$ python -q
>>> import numpy as np
>>> np.set_printoptions(suppress=True, linewidth=100)
>>> J = np.loadtxt("arr.csv", delimiter=",")
>>> print(J)
[[-1.  1.  0.  0.  0.]
 [ 0. -1.  1.  0.  0.]
 [ 0.  0. -1.  1.  0.]
 [ 0.  0.  0. -1.  1.]
 [ 0.  0.  0.  0. -1.]]
>>> print(np.linalg.matrix_rank(J - J[0, 0] * np.eye(5)))
4
>>> print(J @ J)
[[ 1. -2.  1.  0.  0.]
 [ 0.  1. -2.  1.  0.]
 [ 0.  0.  1. -2.  1.]
 [ 0.  0.  0.  1. -2.]
 [ 0.  0.  0.  0.  1.]]
>>> O, vecs = np.linalg.qr(J[:, :4])[0], np.linalg.qr(J[:, 4:])[0]
>>> sig = np.linalg.svd(O.T @ vecs, compute_uv=False)
>>> print(np.round(np.degrees(np.arccos(sig.clip(0, 1))), 2))
[45.]
>>> print(np.round(np.linalg.norm(O @ O.T - vecs @ vecs.T, 2), 2))
1.0
>>> rng = np.random.default_rng(118787)
>>> idx = rng.permutation(5)
>>> print(idx)
[2 4 0 1 3]
>>> M2 = J[idx][:, idx]
>>> print(np.round(np.sort(np.abs(np.linalg.eigvals(M2))), 2))
[1. 1. 1. 1. 1.]
>>> print(round(np.linalg.det(M2), 2), round(np.linalg.det(J[idx]), 2))
-1.0 1.0
>>> print(np.trace(M2))
-5.0
>>> t3 = np.stack([J, 2 * J, J[::-1]])
>>> print(np.linalg.matrix_rank(t3.reshape(3, -1)))
2
>>> print((t3 @ J.T).shape)
(3, 5, 5)
>>> print(np.einsum("bij,cij->bc", t3, t3))
[[ 9. 18.  2.]
 [18. 36.  4.]
 [ 2.  4.  9.]]
>>> print(np.linalg.matrix_rank(t3))
[5 5 5]
>>> vals, vecs = np.linalg.eig(J)
>>> print(J @ vecs[:, 0] - vals[0] * vecs[:, 0])
[0. 0. 0. 0. 0.]
>>> W0 = np.load("test18.npy")
>>> print(W0)
[[1 0 0]
 [0 0 1]
 [0 0 0]]
>>> print([int(np.linalg.matrix_rank(np.linalg.matrix_power(W0, p))) for p in range(1, 4)])
[2, 1, 1]
>>> print(np.linalg.matrix_power(W0 - np.diag(np.diag(W0)), 3))
[[0 0 0]
 [0 0 0]
 [0 0 0]]
>>> try:
...     np.linalg.inv(W0)
... except np.linalg.LinAlgError as e:
...     print(e)
... 
Singular matrix
>>> print(np.round(np.sort(np.linalg.eigvals(W0)), 2))
[0. 0. 1.]
>>> print(W0 @ W0.T)
[[1 0 0]
 [0 1 0]
 [0 0 0]]
>>> print(np.round(np.linalg.pinv(W0), 2))
[[1. 0. 0.]
 [0. 0. 0.]
 [0. 1. 0.]]
>>> print(W0[:, 2] @ W0[:, 0])
0
>>> hat = np.triu(np.array([[3, 5, 5], [2, 7, 0], [6, 6, 1]]), 1) + np.eye(3)
>>> M2 = hat @ W0 @ np.linalg.inv(hat)
>>> print(M2)
[[ 1. -5.  0.]
 [ 0.  0.  1.]
 [ 0.  0.  0.]]
>>> M2 = W0 + rng.integers(-2, 3, (3, 2)) @ rng.integers(-2, 3, (2, 3))
>>> print(M2)
[[ 5 -3 -5]
 [ 4 -3 -4]
 [ 2 -2 -2]]
>>> print(np.abs(M2 - W0).sum(axis=1))
[12 12  6]
>>> left, sig, Vt = np.linalg.svd(M2)
>>> vecs = Vt[:(sig > 1e-8).sum()]
>>> x0 = M2[2] + 3 * M2[1] + rng.integers(2) * np.eye(3)[1]
>>> print(x0)
[ 14. -10. -14.]
>>> print(round(np.linalg.norm(x0 - vecs.T @ vecs @ x0), 2))
0.0
>>> print(np.round(np.diag(vecs.T @ vecs), 2))
[0.5 1.  0.5]
>>> print(np.round(vecs.T @ vecs, 2) + 0)
[[ 0.5  0.  -0.5]
 [ 0.   1.   0. ]
 [-0.5  0.   0.5]]
>>> print(np.linalg.matrix_rank(np.vstack([M2, x0])))
2
>>> A = np.load("sample19.npy")
>>> print(A)
[[11  1 -4  1 -7]
 [ 1 14  7  0  8]
 [-4  7 17 -7  3]
 [ 1  0 -7  4  2]
 [-7  8  3  2 12]]
>>> vals, vecs = np.linalg.eigh(A)
>>> print(np.round(vecs @ np.diag(vals) @ vecs.T, 2) + 0)
[[11.  1. -4.  1. -7.]
 [ 1. 14.  7.  0.  8.]
 [-4.  7. 17. -7.  3.]
 [ 1.  0. -7.  4.  2.]
 [-7.  8.  3.  2. 12.]]
>>> print(np.round(np.linalg.eigvalsh(A @ A), 2) + 0)
[  0.     0.11 175.09 243.95 830.85]
>>> print((vals > 1e-8).sum(), (vals < -1e-8).sum())
4 0
>>> print(np.abs(vecs[:, -1]).round(6).argmax())
2
>>> print(np.unique(vals.round(6) + 0, return_counts=True)[1])
[1 1 1 1 1]
>>> print(np.round(np.abs(vecs[:, -1]), 2))
[0.3  0.53 0.62 0.15 0.47]
>>> print(round(float(vals.sum()), 2), np.trace(A))
58.0 58
>>> def softmax(z):
...     e = np.exp(z - z.max(axis=-1, keepdims=True))
...     return e / e.sum(axis=-1, keepdims=True)
... 
>>> print(np.round(softmax(A[1]), 2) + 0)
[0. 1. 0. 0. 0.]
>>> print(np.round(softmax(A[1] + -3), 2) + 0)
[0. 1. 0. 0. 0.]
>>> att = A @ A.T / np.sqrt(5)
>>> print(softmax(att).round(6).argmax(axis=1))
[0 1 2 3 4]
>>> print(np.round(softmax(att)[1] @ A, 2) + 0)
[ 1. 14.  7.  0.  8.]
>>> print(np.round(A @ np.linalg.pinv(A) @ A, 2) + 0)
[[11.  1. -4.  1. -7.]
 [ 1. 14.  7.  0.  8.]
 [-4.  7. 17. -7.  3.]
 [ 1.  0. -7.  4.  2.]
 [-7.  8.  3.  2. 12.]]
>>> vals, vecs = np.linalg.eigh(A)
>>> x0 = np.array([0, 2, 2, 0, 1])
>>> print(np.abs(A).sum(axis=1).max(), np.round(np.abs(vals).max(), 2))
38 28.82
>>> print(np.round(np.linalg.eigvalsh(A[1:, 1:]), 2))
[ 0.05  4.36 15.4  27.18]
>>> print(np.round(vecs * np.abs(vals) @ vecs.T, 2) + 0)
[[11.  1. -4.  1. -7.]
 [ 1. 14.  7.  0.  8.]
 [-4.  7. 17. -7.  3.]
 [ 1.  0. -7.  4.  2.]
 [-7.  8.  3.  2. 12.]]
>>> print(np.round(np.sort(np.abs(np.linalg.eigvals(A))), 2) + 0)
[ 0.    0.32 13.23 15.62 28.82]
>>> print(A @ A)
[[ 188  -59 -133   29 -163]
 [ -59  310  237  -32  222]
 [-133  237  412 -145  157]
 [  29  -32 -145   70    4]
 [-163  222  157    4  270]]
>>> print(np.allclose(A @ A.T, A.T @ A))
True
>>> print((A + A.T) / 2)
[[11.  1. -4.  1. -7.]
 [ 1. 14.  7.  0.  8.]
 [-4.  7. 17. -7.  3.]
 [ 1.  0. -7.  4.  2.]
 [-7.  8.  3.  2. 12.]]
>>> print(round(float(np.abs(np.linalg.eigvals(A)).max()), 2))
28.82
>>> print(round(float(np.linalg.det(A)), 2))
-0.0
>>> print(np.allclose(A, A.T))
True
>>> M = np.load("m.npy")
>>> print(M)
[[-3 -3  1  4 -3]
 [ 5  5  4 -4 -4]
 [-3 -3  1  4 -3]
 [-5  2  4  5  3]]
>>> left, sig, Vt = np.linalg.svd(M)
>>> print(sig.round(2) + 0)
[12.7   7.51  6.89  0.  ]
>>> M2 = left[:, :3] @ np.diag(sig[:3]) @ Vt[:3]
>>> print(round(np.linalg.norm(M - M2) / np.linalg.norm(M), 2))
0.0
>>> print(round(np.linalg.norm(M - M2, 2), 2), round(sig[3], 2))
0.0 0.0
>>> M2 = M + rng.integers(-2, 3, (4, 3)) @ rng.integers(-2, 3, (3, 5))
>>> print(M2)
[[ -7   3   1   6  -5]
 [  9   3  -4 -10  -2]
 [ -5  -3   2   7  -4]
 [  3  -6   6  -1   7]]
>>> print(np.linalg.matrix_rank(M2 - M, tol=1e-8))
3
>>> print(np.round(np.linalg.svd(M2 - M, compute_uv=False), 2) + 0)
[17.22  8.88  2.76  0.  ]
>>> print(M2 - M)
[[-4  6  0  2 -2]
 [ 4 -2 -8 -6  2]
 [-2  0  1  3 -1]
 [ 8 -8  2 -6  4]]
>>> print(M2.sum(axis=0))
[ 0 -3  5  2 -4]
>>> print(np.abs(M2).max())
10
>>> print(np.round(np.linalg.norm(M2), 2))
23.75
>>> print(M2.sum(axis=1))
[-2 -4 -3  9]
